% ipython --no-banner

In [1]: import numpy as np

In [2]: np.set_printoptions(precision=2, suppress=True, linewidth=100)

In [3]: out = np.array([[3, 1], [0, 5], [0, 5]])

In [4]: E = np.tile(out, (2, 3))

In [5]: E
Out[5]: 
array([[3, 1, 3, 1, 3, 1],
       [0, 5, 0, 5, 0, 5],
       [0, 5, 0, 5, 0, 5],
       [3, 1, 3, 1, 3, 1],
       [0, 5, 0, 5, 0, 5],
       [0, 5, 0, 5, 0, 5]])

In [6]: rng = np.random.default_rng(68)

In [7]: out = E + rng.integers(-2, 3, (6, 2)) @ rng.integers(-2, 3, (2, 6))

In [8]: out
Out[8]: 
array([[ 3,  1,  3,  1,  3,  1],
       [-2,  1, -2,  1, -4,  7],
       [ 1,  5, -1,  3, -2,  5],
       [-2, -5,  2, -1,  1,  4],
       [-6, -3, -2,  1, -4,  9],
       [-3,  1, -1,  3, -2,  7]])

In [9]: out - E
Out[9]: 
array([[ 0,  0,  0,  0,  0,  0],
       [-2, -4, -2, -4, -4,  2],
       [ 1,  0, -1, -2, -2,  0],
       [-5, -6, -1, -2, -2,  3],
       [-6, -8, -2, -4, -4,  4],
       [-3, -4, -1, -2, -2,  2]])

In [10]: np.allclose(E[:-1].T @ np.linalg.lstsq(E[:-1].T, E[-1])[0], E[-1])
Out[10]: True

In [11]: np.linalg.lstsq(E[:-1].T, E[-1])[2]
Out[11]: np.int32(2)

In [12]: np.abs(np.diag(np.linalg.qr(E)[1])) > 1e-9
Out[12]: array([ True,  True, False, False, False, False])

In [13]: Uu, sigma, vt = np.linalg.svd(E)

In [14]: np.argmax(sigma[:-1] / (sigma[1:] + 1e-6)) + 1
Out[14]: np.int64(2)

In [15]: out = Uu[:, :2] @ np.diag(sigma[:2]) @ vt[:2]

In [16]: print(round(np.linalg.norm(E - out, 2), 2), round(float(sigma[2]), 2))
0.0 0.0

In [17]: round(np.linalg.norm(E - out) / np.linalg.norm(E), 2)
Out[17]: np.float64(0.0)

In [18]: np.linalg.matrix_rank(E, rtol=0.1)
Out[18]: np.int64(2)

In [19]: m1 = np.array([[1.0, 0.2, 0.04, 0.01, 0.0, 0.0, 0.0],
    ...:     [0.2, 1.0, 0.2, 0.04, 0.01, 0.0, 0.0],
    ...:     [0.04, 0.2, 1.0, 0.2, 0.04, 0.01, 0.0],
    ...:     [0.01, 0.04, 0.2, 1.0, 0.2, 0.04, 0.01],
    ...:     [0.0, 0.01, 0.04, 0.2, 1.0, 0.2, 0.04],
    ...:     [0.0, 0.0, 0.01, 0.04, 0.2, 1.0, 0.2],
    ...:     [0.0, 0.0, 0.0, 0.01, 0.04, 0.2, 1.0]])

In [20]: m1
Out[20]: 
array([[1.  , 0.2 , 0.04, 0.01, 0.  , 0.  , 0.  ],
       [0.2 , 1.  , 0.2 , 0.04, 0.01, 0.  , 0.  ],
       [0.04, 0.2 , 1.  , 0.2 , 0.04, 0.01, 0.  ],
       [0.01, 0.04, 0.2 , 1.  , 0.2 , 0.04, 0.01],
       [0.  , 0.01, 0.04, 0.2 , 1.  , 0.2 , 0.04],
       [0.  , 0.  , 0.01, 0.04, 0.2 , 1.  , 0.2 ],
       [0.  , 0.  , 0.  , 0.01, 0.04, 0.2 , 1.  ]])

In [21]: # equal to its transpose

In [22]: idx = rng.permutation(7)

In [23]: out = m1[:, idx] * rng.choice([-1, 1], 7)

In [24]: out
Out[24]: 
array([[ 0.04, -0.2 , -0.  , -0.  ,  0.01,  1.  , -0.  ],
       [ 0.2 , -1.  , -0.  , -0.01,  0.04,  0.2 , -0.  ],
       [ 1.  , -0.2 , -0.01, -0.04,  0.2 ,  0.04, -0.  ],
       [ 0.2 , -0.04, -0.04, -0.2 ,  1.  ,  0.01, -0.01],
       [ 0.04, -0.01, -0.2 , -1.  ,  0.2 ,  0.  , -0.04],
       [ 0.01, -0.  , -1.  , -0.2 ,  0.04,  0.  , -0.2 ],
       [ 0.  , -0.  , -0.2 , -0.04,  0.01,  0.  , -1.  ]])

In [25]: Uu, _, vt = np.linalg.svd(m1.T @ out)

In [26]: np.round(Uu @ vt, 2) + 0
Out[26]: 
array([[ 0.,  0.,  0.,  0.,  0.,  1.,  0.],
       [ 0., -1.,  0.,  0.,  0.,  0.,  0.],
       [ 1.,  0.,  0.,  0.,  0.,  0.,  0.],
       [ 0.,  0.,  0.,  0.,  1.,  0.,  0.],
       [ 0.,  0.,  0., -1.,  0.,  0.,  0.],
       [ 0.,  0., -1.,  0.,  0.,  0.,  0.],
       [ 0.,  0.,  0.,  0.,  0.,  0., -1.]])

In [27]: np.round(np.linalg.lstsq(m1, out)[0], 2) + 0
Out[27]: 
array([[ 0.,  0.,  0.,  0.,  0.,  1.,  0.],
       [ 0., -1.,  0.,  0.,  0.,  0.,  0.],
       [ 1.,  0.,  0.,  0.,  0.,  0.,  0.],
       [ 0.,  0.,  0.,  0.,  1.,  0.,  0.],
       [ 0.,  0.,  0., -1.,  0.,  0.,  0.],
       [ 0.,  0., -1.,  0.,  0.,  0.,  0.],
       [ 0.,  0.,  0.,  0.,  0.,  0., -1.]])
